>>> import numpy as np
>>> from numpy import linalg as LA
>>> np.set_printoptions(precision=2, suppress=True, linewidth=120)
>>> A = np.load("out1.npy")
>>> print(A)
[[0 0 0 0 0 1 0 0]
 [0 0 0 0 0 0 0 1]
 [0 0 1 0 0 0 0 0]
 [1 0 0 0 0 0 0 0]
 [0 0 0 0 1 0 0 0]
 [0 0 0 1 0 0 0 0]
 [0 0 0 0 0 0 1 0]
 [0 1 0 0 0 0 0 0]]
>>> T = np.stack([A, -1 * A, A[::-1]])
>>> print(np.einsum("bij,cij->bc", T, T))
[[ 8 -8  0]
 [-8  8  0]
 [ 0  0  8]]
>>> print(T.sum(axis=0))
[[0 1 0 0 0 0 0 0]
 [0 0 0 0 0 0 1 0]
 [0 0 0 1 0 0 0 0]
 [0 0 0 0 1 0 0 0]
 [1 0 0 0 0 0 0 0]
 [0 0 1 0 0 0 0 0]
 [0 0 0 0 0 0 0 1]
 [0 0 0 0 0 1 0 0]]
>>> print(LA.matrix_rank(T.reshape(3, -1)))
2
>>> print(LA.norm(T, axis=(1, 2)))
[2.83 2.83 2.83]
>>> print((T @ A.T).shape)
(3, 8, 8)
>>> def softmax(z):
...     e = np.exp(z - z.max(axis=-1, keepdims=True))
...     return e / e.sum(axis=-1, keepdims=True)
... 
>>> print(softmax(A[6] + 5))
[0.1  0.1  0.1  0.1  0.1  0.1  0.28 0.1 ]
>>> scores = A @ A.T / np.sqrt(8)
>>> print(softmax(scores))
[[0.17 0.12 0.12 0.12 0.12 0.12 0.12 0.12]
 [0.12 0.17 0.12 0.12 0.12 0.12 0.12 0.12]
 [0.12 0.12 0.17 0.12 0.12 0.12 0.12 0.12]
 [0.12 0.12 0.12 0.17 0.12 0.12 0.12 0.12]
 [0.12 0.12 0.12 0.12 0.17 0.12 0.12 0.12]
 [0.12 0.12 0.12 0.12 0.12 0.17 0.12 0.12]
 [0.12 0.12 0.12 0.12 0.12 0.12 0.17 0.12]
 [0.12 0.12 0.12 0.12 0.12 0.12 0.12 0.17]]
>>> rng = np.random.default_rng(84)
>>> mat = np.triu(rng.random((7, 7)) < 0.4, 1).astype(int)
>>> mat = mat + mat.T
>>> print(mat)
[[0 0 0 0 1 0 0]
 [0 0 0 1 1 0 1]
 [0 0 0 0 1 0 0]
 [0 1 0 0 1 1 1]
 [1 1 1 1 0 1 0]
 [0 0 0 1 1 0 0]
 [0 1 0 1 0 0 0]]
>>> w, V = LA.eigh(mat)
>>> print((w > 1e-8).sum(), (w < -1e-8).sum())
3 3
>>> print(np.round(V.T @ V, 2) + 0)
[[1. 0. 0. 0. 0. 0. 0.]
 [0. 1. 0. 0. 0. 0. 0.]
 [0. 0. 1. 0. 0. 0. 0.]
 [0. 0. 0. 1. 0. 0. 0.]
 [0. 0. 0. 0. 1. 0. 0.]
 [0. 0. 0. 0. 0. 1. 0.]
 [0. 0. 0. 0. 0. 0. 1.]]
>>> print(np.round(LA.eigvalsh(mat @ mat), 2) + 0)
[0.   0.06 0.67 1.09 2.19 4.38 9.61]
>>> print(np.argsort(-LA.norm(mat, axis=0).round(6), kind="stable")[:3])
[4 3 1]
>>> print([round(float(x), 2) for x in LA.svd(mat, compute_uv=False)[:3]])
[3.1, 2.09, 1.48]
>>> print(LA.cond(mat) > 100)
True
>>> print(LA.matrix_rank(mat, rtol=0.1))
5
>>> print(round(float(np.trace(LA.pinv(mat) @ mat)), 2))
6.0
>>> print(LA.lstsq(mat[:-1].T, mat[-1])[2])
5
>>> K = np.load("layer11.npy")
>>> print(K)
[[ 3  4  2  5 -1  1  4 -2 -5  1]
 [ 1  3  4  2  5 -1  1  4 -2 -5]
 [-5  1  3  4  2  5 -1  1  4 -2]
 [-2 -5  1  3  4  2  5 -1  1  4]
 [ 4 -2 -5  1  3  4  2  5 -1  1]
 [ 1  4 -2 -5  1  3  4  2  5 -1]
 [-1  1  4 -2 -5  1  3  4  2  5]
 [ 5 -1  1  4 -2 -5  1  3  4  2]
 [ 2  5 -1  1  4 -2 -5  1  3  4]
 [ 4  2  5 -1  1  4 -2 -5  1  3]]
>>> print(np.allclose(K @ K.T, K.T @ K))
True
>>> print(np.fft.fft(K[0]))
[12.   +0.j    1.76-12.14j  6.47 -7.61j  6.24+10.13j -2.47 -4.7j  -6.   -0.j   -2.47 +4.7j   6.24-10.13j  6.47 +7.61j
  1.76+12.14j]
>>> print(K @ np.ones(10))
[12. 12. 12. 12. 12. 12. 12. 12. 12. 12.]
>>> F = np.load("x.npy")
>>> print(F)
[[-11.  -7.   3.  -7.]
 [ 22.  14.  -6.  14.]
 [ 24.  15.  -6.  15.]
 [  2.   1.   0.   1.]]
>>> r = LA.matrix_rank(F)
>>> print(r)
2
>>> N = LA.svd(F)[2][r:].T
>>> print([int(LA.matrix_rank(F[:, :j + 1])) for j in range(4)])
[1, 2, 2, 2]
>>> print(N.shape)
(4, 2)
>>> print(np.allclose(F @ N, 0))
True
>>> print(N @ N.T)
[[ 0.25 -0.25 -0.25 -0.25]
 [-0.25  0.75  0.25 -0.25]
 [-0.25  0.25  0.25  0.25]
 [-0.25 -0.25  0.25  0.75]]
